$ python -q
>>> import numpy as np
>>> np.set_printoptions(suppress=True, linewidth=160)
>>> W0 = np.array([[-2.0, 0.0, 0.0, 0.0],
...     [0.0, -2.0, 0.0, 0.0],
...     [0.0, 0.0, -2.0, -3.0],
...     [0.0, 0.0, -3.0, -2.0]])
>>> print((W0 != 0).astype(int))
[[1 0 0 0]
 [0 1 0 0]
 [0 0 1 1]
 [0 0 1 1]]
>>> print(np.flatnonzero(np.linalg.matrix_power((W0 != 0) + (W0.T != 0) + np.eye(4), 4)[1]))
[1]
>>> print(round(float(np.linalg.det(W0)), 1))
-20.0
>>> print((np.linalg.matrix_power((W0 != 0) + (W0.T != 0) + np.eye(4), 4) > 0).astype(int))
[[1 0 0 0]
 [0 1 0 0]
 [0 0 1 1]
 [0 0 1 1]]
>>> print([round(float(np.linalg.det(W0[:i, :i])), 2) + 0 for i in range(1, 5)])
[-2.0, 4.0, -8.0, -20.0]
>>> print(round(np.linalg.eigvalsh(W0).min(), 1))
-5.0
>>> O = W0.astype(float).copy()
>>> for j in range(4):
...     O[:, j] -= O[:, :j] @ (O[:, :j].T @ O[:, j])
...     O[:, j] /= np.linalg.norm(O[:, j])
... 
>>> print(np.round(O.T @ O, 1) + 0)
[[1. 0. 0. 0.]
 [0. 1. 0. 0.]
 [0. 0. 1. 0.]
 [0. 0. 0. 1.]]
>>> print(O.round(1))
[[-1.   0.   0.   0. ]
 [ 0.  -1.   0.   0. ]
 [ 0.   0.  -0.6 -0.8]
 [ 0.   0.  -0.8  0.6]]
>>> print(np.round(O.T @ W0, 1) + 0)
[[2.  0.  0.  0. ]
 [0.  2.  0.  0. ]
 [0.  0.  3.6 3.3]
 [0.  0.  0.  1.4]]
>>> proj = np.triu(np.array([[5, -1, 5, -1], [1, 3, 4, -5], [0, 3, 4, -4], [-5, 4, -4, 0]]), 1) + np.eye(4)
>>> B = proj @ W0 @ np.linalg.inv(proj)
>>> print(B)
[[ -2.   0.   3.  -3.]
 [  0.  -2.  15.  48.]
 [  0.   0.  10.  45.]
 [  0.   0.  -3. -14.]]
>>> print(np.round(np.linalg.det(B), 1))
-20.0
>>> print(np.poly(B))
[  1.   8.  15.  -4. -20.]
